>>> import numpy as np
>>> np.set_printoptions(suppress=True, linewidth=120)
>>> arr = np.array([[0.0, 0.0, 9.0], [0.0, 0.0, 7.0], [9.0, 7.0, 0.0]])
>>> w1 = np.array([[3, -1, -3, -2, 1], [-1, 2, -3, 1, 3], [-3, 3, 3, 1, 1]])
>>> beta = np.array([0, -2, -3, 3, 4])
>>> hid = np.maximum(arr @ w1 + beta, 0)
>>> print(hid)
[[ 0. 25. 24. 12. 13.]
 [ 0. 19. 18. 10. 11.]
 [20.  3.  0.  0. 34.]]
>>> print((hid > 0).astype(int))
[[0 1 1 1 1]
 [0 1 1 1 1]
 [1 1 0 0 1]]
>>> print(np.linalg.matrix_rank(hid))
3
>>> print(np.round((hid > 0).mean(axis=0), 2))
[0.33 1.   0.67 0.67 1.  ]
>>> cent = np.array([[0, 0, 0], [3, 3, 1], [2, 1, 2], [2, 3, 1], [3, 3, 2]])
>>> print(hid @ cent)
[[186. 174. 111.]
 [146. 138.  87.]
 [111. 111.  71.]]
>>> K = np.loadtxt("case0.csv", delimiter=",")
>>> print(K)
[[-5. -5. -4.  0.  0.  0.]
 [ 0. -3. -5.  0.  0.  0.]
 [-3. -2.  0.  0.  0.  0.]
 [ 0.  0.  0.  5.  5.  4.]
 [ 0.  0.  0.  0.  3.  5.]
 [ 0.  0.  0.  3.  2.  0.]]
>>> rng = np.random.default_rng(59)
>>> other = K + rng.integers(-2, 3, (6, 4)) @ rng.integers(-2, 3, (4, 6))
>>> print(other)
[[  1. -12.  -3.   3.   0.   2.]
 [  9.  -1.  -3.  -2.  -1.   1.]
 [ -7.  10.   3.   0.   2.   4.]
 [ 14.  -6.   4.   9.   5.  10.]
 [ 14.  -6.   4.   4.   3.  11.]
 [  3.  -4.   0.   5.   1.   3.]]
>>> print(other - K)
[[ 6. -7.  1.  3.  0.  2.]
 [ 9.  2.  2. -2. -1.  1.]
 [-4. 12.  3.  0.  2.  4.]
 [14. -6.  4.  4.  0.  6.]
 [14. -6.  4.  4.  0.  6.]
 [ 3. -4.  0.  2. -1.  3.]]
>>> print(np.round(np.linalg.svd(other - K, compute_uv=False), 2) + 0)
[28.25 13.36  6.51  1.76  0.    0.  ]
>>> print(other.ravel(order="F"))
[  1.   9.  -7.  14.  14.   3. -12.  -1.  10.  -6.  -6.  -4.  -3.  -3.   3.   4.   4.   0.   3.  -2.   0.   9.   4.
   5.   0.  -1.   2.   5.   3.   1.   2.   1.   4.  10.  11.   3.]
>>> t3 = other.reshape(6, 2, -1)
>>> print(np.swapaxes(t3, 1, 2)[0])
[[  1.   3.]
 [-12.   0.]
 [ -3.   2.]]
>>> print(np.einsum("ihd,ihd->ih", t3, t3))
[[154.  13.]
 [ 91.   6.]
 [158.  20.]
 [248. 206.]
 [248. 146.]
 [ 25.  35.]]
>>> print(t3[:, 0])
[[  1. -12.  -3.]
 [  9.  -1.  -3.]
 [ -7.  10.   3.]
 [ 14.  -6.   4.]
 [ 14.  -6.   4.]
 [  3.  -4.   0.]]
